$ python -q
>>> import numpy as np
>>> np.set_printoptions(precision=2, suppress=True, linewidth=120)
>>> Y = np.array([[-7, -8, -9, 7, 4, 1],
...     [6, 0, 5, -4, -5, 7],
...     [7, -4, -1, -6, 8, 8],
...     [3, -7, 5, -1, 3, -3],
...     [-1, 2, 6, 1, 5, 4],
...     [7, 0, -6, -2, 9, 6]])
>>> data = Y - Y.T
>>> data
array([[  0, -14, -16,   4,   5,  -6],
       [ 14,   0,   9,   3,  -7,   7],
       [ 16,  -9,   0, -11,   2,  14],
       [ -4,  -3,  11,   0,   2,  -1],
       [ -5,   7,  -2,  -2,   0,  -5],
       [  6,  -7, -14,   1,   5,   0]])
>>> Y = np.array([[2, -6], [-6, 0], [-7, -4], [7, 1], [-8, 1], [-9, 4]])
>>> np.linalg.matrix_rank(np.vstack([data, Y.T]))
np.int64(6)
>>> np.einsum("ik,kj->ji", data, Y)
array([[ 238,  -21, -133,  -74,   -7,  119],
       [  49,  -96,  -49,  -22,   16,   26]])
>>> np.einsum("ij,ij->i", data, data)
array([529, 384, 658, 151, 107, 307])
>>> np.vstack([data, Y.T]).shape
(8, 6)
>>> data @ Y
array([[ 238,   49],
       [ -21,  -96],
       [-133,  -49],
       [ -74,  -22],
       [  -7,   16],
       [ 119,   26]])
>>> X = np.load("out10.npy")
>>> X
array([[ 0.98,  0.02, -3.01,  2.93,  2.99],
       [ 0.54, -0.08, -1.75,  1.9 ,  1.72],
       [ 0.66,  0.05, -2.3 ,  2.37,  2.31],
       [-0.16, -0.07,  0.53, -0.6 , -0.63],
       [-0.32, -0.13,  0.98, -1.02, -0.86],
       [-0.8 , -0.03,  2.5 , -2.39, -2.47],
       [-0.88,  0.03,  2.37, -2.46, -2.39],
       [-0.78,  0.01,  2.6 , -2.6 , -2.56],
       [-0.35,  0.01,  0.86, -0.89, -0.82],
       [ 1.42,  0.05, -4.13,  4.16,  4.16],
       [-0.52,  0.  ,  1.37, -1.43, -1.33],
       [-0.33, -0.01,  0.89, -0.95, -0.86],
       [ 0.67,  0.12, -2.16,  2.01,  2.08]])
>>> rng = np.random.default_rng(724)
>>> idx = rng.permutation(5)
>>> Y = X[:, idx] * rng.choice([-1, 1], 5)
>>> Y
array([[ 0.02,  3.01,  2.93,  2.99, -0.98],
       [-0.08,  1.75,  1.9 ,  1.72, -0.54],
       [ 0.05,  2.3 ,  2.37,  2.31, -0.66],
       [-0.07, -0.53, -0.6 , -0.63,  0.16],
       [-0.13, -0.98, -1.02, -0.86,  0.32],
       [-0.03, -2.5 , -2.39, -2.47,  0.8 ],
       [ 0.03, -2.37, -2.46, -2.39,  0.88],
       [ 0.01, -2.6 , -2.6 , -2.56,  0.78],
       [ 0.01, -0.86, -0.89, -0.82,  0.35],
       [ 0.05,  4.13,  4.16,  4.16, -1.42],
       [ 0.  , -1.37, -1.43, -1.33,  0.52],
       [-0.01, -0.89, -0.95, -0.86,  0.33],
       [ 0.12,  2.16,  2.01,  2.08, -0.67]])
>>> left, _, Vt = np.linalg.svd(X.T @ Y)
>>> idx
array([1, 2, 3, 4, 0])
>>> np.round(np.linalg.lstsq(X, Y)[0], 2) + 0
array([[ 0.,  0.,  0.,  0., -1.],
       [ 1.,  0.,  0.,  0.,  0.],
       [ 0., -1.,  0.,  0.,  0.],
       [ 0.,  0.,  1.,  0.,  0.],
       [ 0.,  0.,  0.,  1.,  0.]])
